$ python -q
>>> import numpy as np
>>> import numpy.linalg as la
>>> np.set_printoptions(suppress=True, linewidth=160)
>>> tidy = lambda a: np.round(a, 2) + 0
>>> m1 = np.loadtxt("dump.csv", delimiter=",")
>>> tidy(m1)
array([[0.22, 0.22, 0.22, 0.22, 0.11],
       [0.2 , 0.3 , 0.1 , 0.2 , 0.2 ],
       [0.12, 0.  , 0.38, 0.25, 0.25],
       [0.4 , 0.  , 0.  , 0.2 , 0.4 ],
       [0.  , 0.2 , 0.  , 0.4 , 0.4 ]])
>>> tidy(la.norm(m1[0], 1)), tidy(la.norm(m1[0], np.inf))
(np.float64(1.0), np.float64(0.22))
>>> tidy(la.norm(m1, axis=1))
array([0.46, 0.47, 0.53, 0.6 , 0.6 ])
>>> tidy(la.norm(m1, 2))
np.float64(1.04)
>>> tidy(m1[0] @ m1[4])
np.float64(0.18)
>>> u = np.array([3, 3, -5, 2, 4])
>>> other = m1 + np.outer(u, np.eye(5)[3])
>>> tidy(other)
array([[ 0.22,  0.22,  0.22,  3.22,  0.11],
       [ 0.2 ,  0.3 ,  0.1 ,  3.2 ,  0.2 ],
       [ 0.12,  0.  ,  0.38, -4.75,  0.25],
       [ 0.4 ,  0.  ,  0.  ,  2.2 ,  0.4 ],
       [ 0.  ,  0.2 ,  0.  ,  4.4 ,  0.4 ]])
>>> other = np.array([[2, 1], [0, 2]])
>>> Z = np.kron(other, m1)
>>> tidy(la.norm(Z, 2)), tidy(la.norm(other, 2) * la.norm(m1, 2))
(np.float64(2.67), np.float64(2.67))
>>> tidy(Z)
array([[0.44, 0.44, 0.44, 0.44, 0.22, 0.22, 0.22, 0.22, 0.22, 0.11],
       [0.4 , 0.6 , 0.2 , 0.4 , 0.4 , 0.2 , 0.3 , 0.1 , 0.2 , 0.2 ],
       [0.25, 0.  , 0.75, 0.5 , 0.5 , 0.12, 0.  , 0.38, 0.25, 0.25],
       [0.8 , 0.  , 0.  , 0.4 , 0.8 , 0.4 , 0.  , 0.  , 0.2 , 0.4 ],
       [0.  , 0.4 , 0.  , 0.8 , 0.8 , 0.  , 0.2 , 0.  , 0.4 , 0.4 ],
       [0.  , 0.  , 0.  , 0.  , 0.  , 0.44, 0.44, 0.44, 0.44, 0.22],
       [0.  , 0.  , 0.  , 0.  , 0.  , 0.4 , 0.6 , 0.2 , 0.4 , 0.4 ],
       [0.  , 0.  , 0.  , 0.  , 0.  , 0.25, 0.  , 0.75, 0.5 , 0.5 ],
       [0.  , 0.  , 0.  , 0.  , 0.  , 0.8 , 0.  , 0.  , 0.4 , 0.8 ],
       [0.  , 0.  , 0.  , 0.  , 0.  , 0.  , 0.4 , 0.  , 0.8 , 0.8 ]])
>>> Z.shape
(10, 10)
>>> t3 = np.stack([Z, -3 * Z, Z[::-1]])
>>> la.matrix_rank(t3.reshape(3, -1))
np.int64(2)
>>> tidy(la.norm(t3, axis=(1, 2)))
array([ 3.59, 10.77,  3.59])
>>> la.matrix_rank(t3)
array([10, 10, 10])
>>> Q, V = la.qr(m1[:, :4])[0], la.qr(m1[:, 4:])[0]
>>> sigma = la.svd(Q.T @ V, compute_uv=False)
>>> tidy(la.norm(Q @ Q.T - V @ V.T, 2))
np.float64(1.0)
>>> tidy(np.degrees(np.arccos(sigma.clip(0, 1))))
array([7.64])
>>> arr = np.load("arr.npy")
>>> tidy(arr)
array([[ 0.85,  0.03,  0.07,  0.09,  0.15,  0.01,  0.12, -0.2 , -0.02, -0.02,  0.18, -0.05],
       [ 0.03,  0.99, -0.01, -0.02, -0.03,  0.  , -0.02,  0.04,  0.  ,  0.  , -0.04,  0.01],
       [ 0.07, -0.01,  0.97, -0.04, -0.07,  0.  , -0.05,  0.09,  0.01,  0.01, -0.08,  0.02],
       [ 0.09, -0.02, -0.04,  0.95, -0.09, -0.01, -0.07,  0.12,  0.01,  0.01, -0.11,  0.03],
       [ 0.15, -0.03, -0.07, -0.09,  0.85, -0.01, -0.12,  0.2 ,  0.02,  0.02, -0.18,  0.05],
       [ 0.01,  0.  ,  0.  , -0.01, -0.01,  1.  , -0.01,  0.01,  0.  ,  0.  , -0.01,  0.  ],
       [ 0.12, -0.02, -0.05, -0.07, -0.12, -0.01,  0.91,  0.16,  0.02,  0.02, -0.14,  0.04],
       [-0.2 ,  0.04,  0.09,  0.12,  0.2 ,  0.01,  0.16,  0.73, -0.03, -0.03,  0.25, -0.07],
       [-0.02,  0.  ,  0.01,  0.01,  0.02,  0.  ,  0.02, -0.03,  1.  ,  0.  ,  0.03, -0.01],
       [-0.02,  0.  ,  0.01,  0.01,  0.02,  0.  ,  0.02, -0.03,  0.  ,  1.  ,  0.02, -0.01],
       [ 0.18, -0.04, -0.08, -0.11, -0.18, -0.01, -0.14,  0.25,  0.03,  0.02,  0.78,  0.06],
       [-0.05,  0.01,  0.02,  0.03,  0.05,  0.  ,  0.04, -0.07, -0.01, -0.01,  0.06,  0.98]])
>>> # a projection of rank 11
>>> print([round(float(x), 2) for x in la.svd(arr, compute_uv=False)[:3]])
[1.0, 1.0, 1.0]
>>> la.cond(arr) > 100
np.True_
>>> tidy(la.svd(m1, compute_uv=False))
array([1.04, 0.37, 0.35, 0.29, 0.05])
>>> m1[:, 5]
Traceback (most recent call last):
  File "<python-input-32>", line 1, in <module>
    m1[:, 5]
    ~~^^^^^^
IndexError: index 5 is out of bounds for axis 1 with size 5
>>> tidy(m1.sum(axis=0))
array([0.95, 0.72, 0.7 , 1.27, 1.36])
>>> np.count_nonzero(m1)
np.int64(20)
>>> tidy(np.diff(m1, axis=0))
array([[-0.02,  0.08, -0.12, -0.02,  0.09],
       [-0.08, -0.3 ,  0.28,  0.05,  0.05],
       [ 0.28,  0.  , -0.38, -0.05,  0.15],
       [-0.4 ,  0.2 ,  0.  ,  0.2 ,  0.  ]])
>>> tidy(la.norm(m1))
np.float64(1.2)
>>> np.abs(m1).max()
np.float64(0.4)
>>> J = np.loadtxt("sample15.csv", delimiter=",")
>>> print(J)
[[  2.81  -6.67   5.51   1.38   2.87  -8.32  -3.33  -7.27   1.25   4.37  -8.75   1.76  10.12  -9.82  -2.42]
 [ -2.75   0.33  -3.68  -9.67  -1.94   2.85  -2.2   -1.85   3.18   1.53  11.38  -4.37   0.39   5.69  -1.92]
 [  0.14  -3.95   3.39   7.29  -0.8    0.94  -0.29  -2.41   9.46  -2.17  -4.64  -0.38  -6.77  -3.48  -2.67]
 [  5.62  -2.04   1.44   1.68   6.04   2.05   4.87  -0.6    6.79  -1.92  -9.03   0.5  -13.83   1.8   -1.66]
 [  0.28   2.56   1.47   7.24  -0.35   1.57  -3.16  -3.75   3.03  -0.04   3.53   3.23  -7.62   2.72  -2.83]
 [  5.47   5.14  -3.59  -4.09   0.28   1.91   6.93   0.39   6.64  -2.64   7.39  -3.23   8.88   0.93   1.79]
 [ 13.78  -7.8    3.79   2.06   5.51   0.05  -0.09   0.46  -6.37   2.63   5.87  -2.74   0.2   -7.54  -0.75]
 [ -2.93  13.11  17.26  -2.46   2.38  -2.02  -0.84   3.38   2.06   1.8   -7.26  -0.09   3.86 -13.95   3.13]
 [-10.77   8.37  -9.43   9.34   0.51   0.79  -5.78  -1.34   7.04  -0.06  12.79  -2.1    8.28   5.92  -3.74]
 [  3.46   3.55  -1.39   1.6   -6.4   -0.35   2.29  -3.91  -4.47   4.19  -6.49   5.25  -4.43   1.11  -2.45]
 [ 17.28   6.93  -0.25  -6.    -1.2   -0.3   -4.69   3.62   0.37   2.   -19.8    3.36  -7.63   0.49  -4.74]
 [  2.45  -3.05  -2.02   4.01   1.43   0.42  -6.69   1.15  -2.61  -0.35   3.31  -0.14   7.94   3.69   0.35]
 [ -2.62   3.85   5.57  -9.48  -2.5   -1.47   4.12   5.27   2.48   3.52  -5.04   2.41   4.86   5.78   3.46]
 [  8.12   6.3   -2.35   7.01  -0.36  -0.99   5.54   1.89  -5.37  -2.99   7.02  -0.98   9.01  13.93   2.94]
 [  3.72  -9.88  -8.14  -0.22   0.93  -1.16  -1.92  -6.06  -0.82  -1.33  -6.54   3.54   2.09  12.86  -4.26]
 [ -0.15  -2.65 -16.69   0.85  -2.78   1.37  -7.37   4.9    8.72  -2.48   8.13  -4.26  -4.88   0.61  -0.35]
 [  1.38   5.45 -12.78   0.82  -2.67  -1.03   2.17  -5.03  -5.01  -2.64  -2.26  -1.38  -1.28   7.49  -4.34]
 [  7.78  -1.41  -8.2   -3.59  -3.79  -3.96  -1.13  -0.12  -0.2   -4.64  -0.89   2.65 -10.8    7.5   -5.18]
 [ -4.7   -1.2   -8.49   8.21   6.69   2.86   2.11  -3.8   -6.71  -3.06   2.94   0.35  -1.32   0.03  -2.9 ]
 [  2.18   4.1   -3.85   9.4   -0.37   0.97   0.79  -1.9    1.34  -3.1   -6.51  -1.36  -3.79  -6.67   0.49]
 [-10.86  -2.69  -7.5   -2.78  -2.21  -3.92   1.32  -3.13   3.04  -2.55   1.08   0.56 -14.26  10.51  -3.36]
 [  6.62  -1.16 -10.05   7.67  -4.52  -2.97   0.25   0.67   2.85  -0.23 -10.76   4.19   4.7   -5.92  -3.03]
 [-12.27  -3.63  -9.7   -4.34  -2.08   2.9   -1.35  -4.34   0.9   -1.43  -0.83  -4.89  -0.48  -0.13  -0.09]]
>>> ang = np.radians(30)
>>> Rm = np.eye(15)
>>> Rm[4, 4] = Rm[8, 8] = np.cos(ang)
>>> Rm[4, 8], Rm[8, 4] = -np.sin(ang), np.sin(ang)
>>> other = J @ Rm.T
>>> tidy(la.det(Rm)), tidy(np.trace(Rm))
(np.float64(1.0), np.float64(14.73))
>>> np.allclose(J @ J.T, other @ other.T)
True
>>> F = np.load("run13.npy")
>>> F
array([[ 1.04,  2.13, -0.05,  5.03,  0.02,  4.88],
       [ 1.09,  2.06, -0.06,  5.  ,  0.02,  5.  ],
       [ 1.02,  2.03,  0.04,  4.87,  0.03,  5.03],
       [ 4.98,  0.96, -1.96,  2.05, -4.15,  2.99],
       [ 4.99,  1.06, -2.05,  2.  , -4.07,  3.02],
       [ 5.07,  0.98, -2.01,  2.01, -3.97,  3.05],
       [-2.  , -0.94,  5.06,  4.93,  4.01, -4.97],
       [-1.99, -1.11,  4.95,  5.01,  4.01, -5.  ],
       [-2.02, -1.  ,  5.01,  4.99,  4.  , -5.03]])
>>> U, sigma, VT = la.svd(F, full_matrices=False)
>>> np.allclose(U * sigma @ VT, F)
True
>>> tidy(np.abs(VT[0]))
array([0.42, 0.17, 0.43, 0.1 , 0.47, 0.61])
>>> tidy(U.T @ U)
array([[1., 0., 0., 0., 0., 0.],
       [0., 1., 0., 0., 0., 0.],
       [0., 0., 1., 0., 0., 0.],
       [0., 0., 0., 1., 0., 0.],
       [0., 0., 0., 0., 1., 0.],
       [0., 0., 0., 0., 0., 1.]])
>>> tidy(np.cumsum(sigma ** 2) / np.sum(sigma ** 2))
array([0.62, 0.93, 1.  , 1.  , 1.  , 1.  ])
>>> np.abs(U[:, 0]).round(6).argmax()
np.int64(8)
>>> tidy(U.T @ F @ VT.T)
array([[19.8 ,  0.  ,  0.  ,  0.  ,  0.  ,  0.  ],
       [ 0.  , 13.97,  0.  ,  0.  ,  0.  ,  0.  ],
       [ 0.  ,  0.  ,  6.68,  0.  ,  0.  ,  0.  ],
       [ 0.  ,  0.  ,  0.  ,  0.17,  0.  ,  0.  ],
       [ 0.  ,  0.  ,  0.  ,  0.  ,  0.16,  0.  ],
       [ 0.  ,  0.  ,  0.  ,  0.  ,  0.  ,  0.15]])
>>> E = np.loadtxt("layer10.csv", delimiter=",")
>>> E
array([[  1.4 ,   4.99,  -0.7 ,  -0.4 ,   1.  ,  -1.4 ],
       [ -0.8 , -13.05,   0.9 ,   0.6 ,  -2.6 ,  -0.5 ],
       [ -1.  ,   0.99,  -0.5 ,   0.2 ,   0.2 ,  -1.  ],
       [  0.9 ,   0.55,  -0.4 ,  -0.5 ,   0.1 ,   1.  ],
       [  1.3 ,  -8.46,   0.3 ,  -0.6 ,  -1.7 ,  -0.2 ],
       [  0.  ,   0.47,  -0.9 ,  -0.9 ,   0.1 ,   1.  ],
       [  0.  ,   4.43,  -1.1 ,  -1.2 ,   0.9 ,  -0.7 ],
       [  0.4 ,   4.58,   1.6 ,  -1.7 ,   0.9 ,   0.6 ],
       [  1.3 ,   3.48,  -0.3 ,   1.4 ,   0.7 ,   0.6 ],
       [ -0.6 ,  -3.47,  -1.5 ,   0.3 ,  -0.7 ,  -0.1 ],
       [  1.7 ,  10.6 ,  -0.9 ,  -0.9 ,   2.1 ,  -0.2 ],
       [ -2.7 ,  -6.06,   0.5 ,   0.  ,  -1.2 ,  -0.7 ],
       [ -0.4 ,   2.01,   0.5 ,   0.2 ,   0.4 ,  -0.9 ],
       [  1.1 ,   6.47,  -0.4 ,   0.5 ,   1.3 ,  -1.2 ],
       [ -0.4 ,  -0.45,   0.5 ,   2.1 ,  -0.1 ,  -0.1 ],
       [  0.7 ,  -1.48,  -1.7 ,   1.5 ,  -0.3 ,  -0.6 ],
       [ -0.3 ,  -1.01,   0.5 ,   1.2 ,  -0.2 ,  -0.9 ],
       [ -0.2 ,  -1.54,  -0.3 ,   0.5 ,  -0.3 ,   0.8 ],
       [  1.4 ,  -9.98,   1.1 ,  -0.4 ,  -2.  ,   1.2 ],
       [  1.7 ,  -6.45,  -0.6 ,   0.5 ,  -1.3 ,   0.9 ],
       [  1.1 ,   3.05,   1.4 ,   1.1 ,   0.6 ,   0.5 ],
       [ -0.9 ,   0.41,  -1.8 ,   2.3 ,   0.1 ,   1.2 ],
       [  1.1 ,   8.97,   1.2 ,  -0.2 ,   1.8 ,  -0.5 ],
       [  0.5 ,  -1.39,   0.4 ,  -0.1 ,  -0.3 ,  -0.5 ],
       [ -1.7 ,   1.04,  -1.  ,  -0.1 ,   0.2 ,  -1.1 ],
       [  0.5 ,   3.43,   0.3 ,   0.  ,   0.7 ,   0.8 ],
       [  0.3 , -10.89,   0.6 ,   0.4 ,  -2.2 ,   1.6 ],
       [  0.1 ,   0.01,  -0.5 ,   1.6 ,   0.  ,   0.5 ],
       [  0.1 ,   0.43,  -0.5 ,   1.  ,   0.1 ,   1.6 ],
       [  1.7 ,  -0.95,  -0.2 ,  -0.8 ,  -0.2 ,   0.1 ],
       [  1.6 ,   3.52,  -0.4 ,  -0.6 ,   0.7 ,   0.7 ],
       [ -0.8 ,  -2.5 ,   0.5 ,  -0.9 ,  -0.5 ,  -0.8 ],
       [ -0.7 ,   7.05,   0.5 ,  -1.1 ,   1.4 ,  -0.6 ],
       [  0.6 ,   2.06,   1.8 ,   1.7 ,   0.4 ,  -0.3 ],
       [  0.4 ,   0.47,  -1.4 ,   1.6 ,   0.1 ,  -0.3 ],
       [ -1.7 ,  -0.52,  -0.7 ,   1.1 ,  -0.1 ,  -2.7 ],
       [ -2.1 ,  -0.56,  -1.  ,  -1.3 ,  -0.1 ,  -0.7 ],
       [ -0.5 , -11.03,   0.3 ,  -0.5 ,  -2.2 ,   0.6 ],
       [  1.  ,   1.4 ,  -0.5 ,   0.5 ,   0.3 ,  -1.7 ],
       [  0.3 ,   9.05,  -0.6 ,  -1.3 ,   1.8 ,   2.9 ],
       [  0.  ,  -3.54,  -2.1 ,   0.6 ,  -0.7 ,   1.3 ],
       [ -0.6 ,  -1.57,  -0.2 ,  -1.1 ,  -0.3 ,   0.7 ],
       [ -0.3 ,   1.48,   0.8 ,  -0.4 ,   0.3 ,   0.5 ],
       [ -0.6 ,   0.47,   1.9 ,   1.  ,   0.1 ,  -0.7 ]])
>>> # column 1 dominates
>>> G = np.cov(E, rowvar=False)
>>> print(tidy(np.corrcoef(E.T)))
[[ 1.    0.22  0.06 -0.04  0.22  0.28]
 [ 0.22  1.   -0.09 -0.15  1.   -0.11]
 [ 0.06 -0.09  1.   -0.08 -0.09 -0.04]
 [-0.04 -0.15 -0.08  1.   -0.15 -0.1 ]
 [ 0.22  1.   -0.09 -0.15  1.   -0.11]
 [ 0.28 -0.11 -0.04 -0.1  -0.11  1.  ]]
>>> tidy(np.polyfit(E[:, 3], E[:, 1], 1))
array([-0.78,  0.04])
>>> print(tidy(np.median(E, axis=0)))
[ 0.1   0.45 -0.3   0.1   0.1  -0.15]
>>> np.argwhere(np.triu(np.abs(np.corrcoef(E.T)) > 0.8, 1))
array([[1, 4]])
